$ ipython --no-banner

In [1]: import numpy as np

In [2]: from numpy import linalg as LA

In [3]: np.set_printoptions(precision=1, suppress=True, linewidth=120)

In [4]: arr = np.loadtxt("arr.csv", delimiter=",")

In [5]: arr
Out[5]: 
array([[  0.1,   1.7,  10.1,   2. ,   3.7,  -3. ],
       [ -3.4,  -4. ,   8.3,   2. ,   0.8,  -8.5],
       [ -1. ,  -1.6,   6. ,   2. ,   2.6,  -7.2],
       [ -2.5,  -2.1,   5.6,   2. ,   2.7,  -8.5],
       [ -3.7,  -4.3,   2.4,   2. ,   2.1, -11.8],
       [ -2.7,  -2.2,   9. ,   2. ,   1.8,  -6.9],
       [ -4.6,  -5.2,   4.2,   2. ,   1.2, -11.8],
       [ -3.1,  -3.9,   7.9,   2. ,   0.9,  -8.6],
       [ -6.7,  -7.8,   5.5,   2. ,  -0.6, -13.5],
       [ -6.7,  -6. ,   4.9,   2. ,   0.9, -12.9],
       [ -0.5,   0.7,   5.4,   2. ,   4.3,  -6.2],
       [ -4. ,  -5.9,   5.1,   2. ,   0.3, -11.4],
       [ -6.1,  -5.8,   3.6,   2. ,   1.3, -13.1],
       [ -4.8,  -5.6,   5.1,   2. ,   0.7, -11.6]])

In [6]: arr @ LA.pinv(arr) @ arr
Out[6]: 
array([[  0.1,   1.7,  10.1,   2. ,   3.7,  -3. ],
       [ -3.4,  -4. ,   8.3,   2. ,   0.8,  -8.5],
       [ -1. ,  -1.6,   6. ,   2. ,   2.6,  -7.2],
       [ -2.5,  -2.1,   5.6,   2. ,   2.7,  -8.5],
       [ -3.7,  -4.3,   2.4,   2. ,   2.1, -11.8],
       [ -2.7,  -2.2,   9. ,   2. ,   1.8,  -6.9],
       [ -4.6,  -5.2,   4.2,   2. ,   1.2, -11.8],
       [ -3.1,  -3.9,   7.9,   2. ,   0.9,  -8.6],
       [ -6.7,  -7.8,   5.5,   2. ,  -0.6, -13.5],
       [ -6.7,  -6. ,   4.9,   2. ,   0.9, -12.9],
       [ -0.5,   0.7,   5.4,   2. ,   4.3,  -6.2],
       [ -4. ,  -5.9,   5.1,   2. ,   0.3, -11.4],
       [ -6.1,  -5.8,   3.6,   2. ,   1.3, -13.1],
       [ -4.8,  -5.6,   5.1,   2. ,   0.7, -11.6]])

In [7]: np.abs(np.diag(LA.qr(arr)[1])) > 1e-9
Out[7]: array([ True,  True,  True,  True, False, False])

In [8]: U, sv, Vt = LA.svd(arr)

In [9]: print(np.argmax(sv[:-1] / (sv[1:] + 1e-6)) + 1)
4

In [10]: sv.round(1) + 0
Out[10]: array([48.8, 14.3,  5.9,  2.1,  0. ,  0. ])

In [11]: B = U[:, :4] @ np.diag(sv[:4]) @ Vt[:4]

In [12]: print(round(LA.norm(arr - B) / LA.norm(arr), 1))
0.0

In [13]: LA.matrix_rank(arr, rtol=0.05)
Out[13]: np.int64(3)

In [14]: round(float(np.abs(arr - B).max()), 1)
Out[14]: 0.0

In [15]: x = np.array([-2, -4, 2, 5, -2, 1])

In [16]: h = np.maximum(arr @ x, 0)

In [17]: print(np.tanh(arr @ x))
[1. 1. 1. 1. 1. 1. 1. 1. 1. 1. 1. 1. 1. 1.]

In [18]: np.flatnonzero(h > 1e-9)
Out[18]: array([ 0,  1,  2,  3,  4,  5,  6,  7,  8,  9, 10, 11, 12, 13])

In [19]: arr * (h > 1e-9)[:, None]
Out[19]: 
array([[  0.1,   1.7,  10.1,   2. ,   3.7,  -3. ],
       [ -3.4,  -4. ,   8.3,   2. ,   0.8,  -8.5],
       [ -1. ,  -1.6,   6. ,   2. ,   2.6,  -7.2],
       [ -2.5,  -2.1,   5.6,   2. ,   2.7,  -8.5],
       [ -3.7,  -4.3,   2.4,   2. ,   2.1, -11.8],
       [ -2.7,  -2.2,   9. ,   2. ,   1.8,  -6.9],
       [ -4.6,  -5.2,   4.2,   2. ,   1.2, -11.8],
       [ -3.1,  -3.9,   7.9,   2. ,   0.9,  -8.6],
       [ -6.7,  -7.8,   5.5,   2. ,  -0.6, -13.5],
       [ -6.7,  -6. ,   4.9,   2. ,   0.9, -12.9],
       [ -0.5,   0.7,   5.4,   2. ,   4.3,  -6.2],
       [ -4. ,  -5.9,   5.1,   2. ,   0.3, -11.4],
       [ -6.1,  -5.8,   3.6,   2. ,   1.3, -13.1],
       [ -4.8,  -5.6,   5.1,   2. ,   0.7, -11.6]])

In [20]: rank = LA.matrix_rank(arr)

In [21]: rank
Out[21]: np.int64(4)

In [22]: null = LA.svd(arr)[2][rank:].T

In [23]: [int(LA.matrix_rank(arr[:, :j + 1])) for j in range(6)]
Out[23]: [1, 2, 3, 4, 4, 4]

In [24]: print(np.allclose(arr @ null, 0))
True

In [25]: np.round(null @ null.T, 1) + 0
Out[25]: 
array([[ 0. ,  0. ,  0. , -0.1,  0. ,  0. ],
       [ 0. ,  0.4,  0. ,  0. , -0.4, -0.2],
       [ 0. ,  0. ,  0. , -0.1,  0. ,  0. ],
       [-0.1,  0. , -0.1,  0.9, -0.1,  0.2],
       [ 0. , -0.4,  0. , -0.1,  0.4,  0.2],
       [ 0. , -0.2,  0. ,  0.2,  0.2,  0.2]])

In [26]: np.count_nonzero(arr)
Out[26]: np.int64(84)

In [27]: LA.matrix_rank(arr)
Out[27]: np.int64(4)

In [28]: arr.shape
Out[28]: (14, 6)

In [29]: m1 = np.array([[0.4, 0.3, 0.3], [0.5, 0.5, 0.0], [0.0, 0.8, 0.2]])

In [30]: B = m1 / LA.norm(m1, axis=1, keepdims=True)

In [31]: gram = B @ B.T

In [32]: gram[0]
Out[32]: array([1. , 0.8, 0.6])

In [33]: (np.abs(gram) > 0.9).astype(int)
Out[33]: 
array([[1, 0, 0],
       [0, 1, 0],
       [0, 0, 1]])

In [34]: m1.sum(axis=1)
Out[34]: array([1., 1., 1.])

In [35]: m1 @ np.ones(3)
Out[35]: array([1., 1., 1.])

In [36]: pr = np.eye(3)[1]

In [37]: for _ in range(3):
    ...:     pr = pr @ m1
    ...:     print(pr.round(1))
    ...: 
[0.5 0.5 0. ]
[0.4 0.4 0.2]
[0.4 0.5 0.2]

In [38]: np.allclose(m1 @ m1.T, m1.T @ m1)
Out[38]: False

In [39]: (m1 - m1.T) / 2
Out[39]: 
array([[ 0. , -0.1,  0.1],
       [ 0.1,  0. , -0.4],
       [-0.1,  0.4,  0. ]])

In [40]: (m1 + m1.T) / 2
Out[40]: 
array([[0.4, 0.4, 0.1],
       [0.4, 0.5, 0.4],
       [0.1, 0.4, 0.2]])

In [41]: round(float(np.abs(LA.eigvals(m1)).max()), 1)
Out[41]: 1.0

In [42]: O, r_ = LA.qr(m1)

In [43]: print(O)
[[-0.6  0.1  0.8]
 [-0.8 -0.1 -0.6]
 [-0.  -1.   0.1]]

In [44]: print(np.round(O @ r_, 1) + 0)
[[0.4 0.3 0.3]
 [0.5 0.5 0. ]
 [0.  0.8 0.2]]

In [45]: print(np.round(O.T @ O, 1) + 0)
[[1. 0. 0.]
 [0. 1. 0.]
 [0. 0. 1.]]

In [46]: r_
Out[46]: 
array([[-0.6, -0.6, -0.2],
       [ 0. , -0.8, -0.2],
       [ 0. ,  0. ,  0.3]])

In [47]: O.shape, r_.shape
Out[47]: ((3, 3), (3, 3))

In [48]: np.abs(np.diag(r_))
Out[48]: array([0.6, 0.8, 0.3])

In [49]: np.allclose(r_.T @ r_, m1.T @ m1)
Out[49]: True

In [50]: f = np.array([0, -1, 0, 0, -2])

In [51]: rng = np.random.default_rng(40370)

In [52]: F = np.outer(rng.normal(size=38), f) + 0.3 * rng.normal(size=(38, 5))

In [53]: F.round(1) + 0
Out[53]: 
array([[-0.1, -0.6,  0.1, -0.1, -1.7],
       [-0.1,  0.3, -0.3, -0.3,  0.3],
       [-0.1,  0.1,  0.4,  0.1,  0. ],
       [-0.4,  0.5,  0.3, -0.5,  0.5],
       [-0.1, -1.4,  0.2,  0. , -2.3],
       [-0.1, -0.1, -0.1,  0.3,  0.3],
       [ 0.1, -0.9, -0.4,  0. , -2. ],
       [-0.4, -0.2, -0.1,  0. , -0.8],
       [ 0.1, -1.6,  0.5, -0.5, -2.8],
       [-0.5, -0.2,  0. ,  0.2, -0.8],
       [-0.1,  2. ,  0.3,  0.1,  3.9],
       [ 0.2,  0.2, -0.4,  0.2,  0.9],
       [ 0.3,  1.4,  0.2, -0.1,  2.9],
       [-0.3,  1.3, -0.1, -0.3,  3.1],
       [ 0.1, -3. ,  0.3,  0.3, -5.5],
       [ 0.1, -1. ,  0.4,  0.6, -2.2],
       [-0.5, -0.5,  0.2,  0.2, -1.5],
       [ 0.1,  2.4,  0. ,  0.7,  5.2],
       [ 0.1,  1.1,  0.2, -0.2,  1.8],
       [-0.1,  0.6, -0.2,  0.3,  1. ],
       [ 0.2,  0.6,  0.3, -0.3,  1.6],
       [-0.4,  1.1,  0.3, -0.4,  2.2],
       [ 0.2, -0.7, -0.4,  0.4, -1.5],
       [-0.2, -2.8,  0.1,  0.1, -5.7],
       [-0.2, -2. , -0.2, -0.1, -3.3],
       [ 0.2, -2.6,  0. , -0.8, -5.2],
       [ 0. ,  0.9, -0.4, -0.4,  0.9],
       [ 0.1,  0.3,  0.7,  0.2,  0.9],
       [-0.3,  2. ,  0.3,  0.3,  3.6],
       [-0.1,  0.5, -0.4,  0.4, -0.2],
       [-0.3,  0.6, -0.1, -0.3,  0.5],
       [ 0.3,  1.5, -0.4, -0.1,  2.9],
       [ 0. , -1.4,  0.1, -0.4, -3.1],
       [ 0.5,  0.9,  0.3,  0.1,  1.5],
       [-0.1,  1.1,  0.4,  0.3,  2.7],
       [ 0.3, -1.1,  0.1, -0.2, -0.4],
       [-0.1, -1.1, -0.3, -0.4, -2.8],
       [ 0.4,  0.7, -0.5,  0.3,  1.4]])

In [54]: O, r_ = LA.qr(F)

In [55]: print(r_.round(1) + 0)
[[  1.5  -0.2  -0.1   0.2   0.8]
 [  0.   -8.2   0.   -0.4 -15.7]
 [  0.    0.   -1.9  -0.1  -0.8]
 [  0.    0.    0.    2.    0.1]
 [  0.    0.    0.    0.   -3. ]]

In [56]: np.allclose(r_.T @ r_, F.T @ F)
Out[56]: True

In [57]: round(np.trace(O @ O.T), 1)
Out[57]: np.float64(5.0)

In [58]: O.shape, r_.shape
Out[58]: ((38, 5), (5, 5))

In [59]: np.round(abs(r_[0, 0]), 1), np.round(LA.norm(F[:, 0]), 1)
Out[59]: (np.float64(1.5), np.float64(1.5))
